% ipython --no-banner

In [1]: import numpy as np

In [2]: np.set_printoptions(precision=1, suppress=True, linewidth=140, sign=" ")

In [3]: data = np.load("data.npy")

In [4]: data
Out[4]: 
array([[ 8, -3, -1, -2],
       [-3, 10, -6, -3],
       [-1, -6,  0,  9],
       [-2, -3,  9,  0]])

In [5]: # equal to its transpose

In [6]: vals, V = np.linalg.eig(data)

In [7]: np.round(data @ V[:, 0] - vals[0] * V[:, 0], 1) + 0
Out[7]: array([ 0.,  0.,  0.,  0.])

In [8]: np.sort(np.linalg.eigvals(np.linalg.inv(data)))
Out[8]: array([-0.1,  0.1,  0.1,  0.8])

In [9]: np.sort(np.linalg.eigvals(data.T))
Out[9]: array([-9.3,  1.3,  9.9, 16.1])

In [10]: round(float(np.linalg.eigvalsh(data).min()), 1)
Out[10]: -9.3

In [11]: [round(float(np.linalg.det(data[:i, :i])), 2) + 0 for i in range(1, 5)]
Out[11]: [8.0, 71.0, -334.0, -1908.0]

In [12]: J = np.load("mat.npy")

In [13]: J
Out[13]: 
array([[ 121,    0,    0,    1,    2,    1,    0,    1],
       [   2, -139,    1,    2,    0,    2,    1,    2],
       [   0,    0,   40,    0,    1,    0,    1,    2],
       [   0,    0,    2,  181,    0,    0,    2,    2],
       [   2,    2,    2,    2,  142,    1,    1,    1],
       [   2,    1,    0,    2,    1, -138,    1,    0],
       [   0,    0,    1,    2,    0,    1,  -40,    0],
       [   2,    2,    1,    1,    0,    0,    2, -159]])

In [14]: rng = np.random.default_rng(6038)

In [15]: Y = J + rng.integers(-2, 3, (8, 6)) @ rng.integers(-2, 3, (6, 8))

In [16]: Y
Out[16]: 
array([[ 120,    6,    2,    3,    4,    1,    5,   -6],
       [  -3, -137,    2,    2,   -2,    1,    9,    0],
       [   2,  -11,   40,    1,   -1,   -1,   -1,   17],
       [  -5,    2,    2,  178,    1,    1,   -3,   -8],
       [   4,    5,    4,    5,  148,    5,   -1,   -6],
       [   2,    8,   -9,    6,    0, -139,   12,   -5],
       [   2,    0,   13,    2,    4,    2,  -44,    0],
       [  -1,   -2,   -7,    4,   -1,    1,    7, -157]])

In [17]: np.round(np.linalg.svd(Y - J, compute_uv=False), 1) + 0
Out[17]: array([ 26.9,  22.3,  11.4,   9.3,   6.6,   1.1,   0. ,   0. ])

In [18]: np.linalg.matrix_rank(Y - J, tol=1e-8)
Out[18]: np.int64(6)

In [19]: np.abs(Y - J).sum(axis=1)
Out[19]: array([ 25,  21,  34,  27,  29,  38,  23,  27])
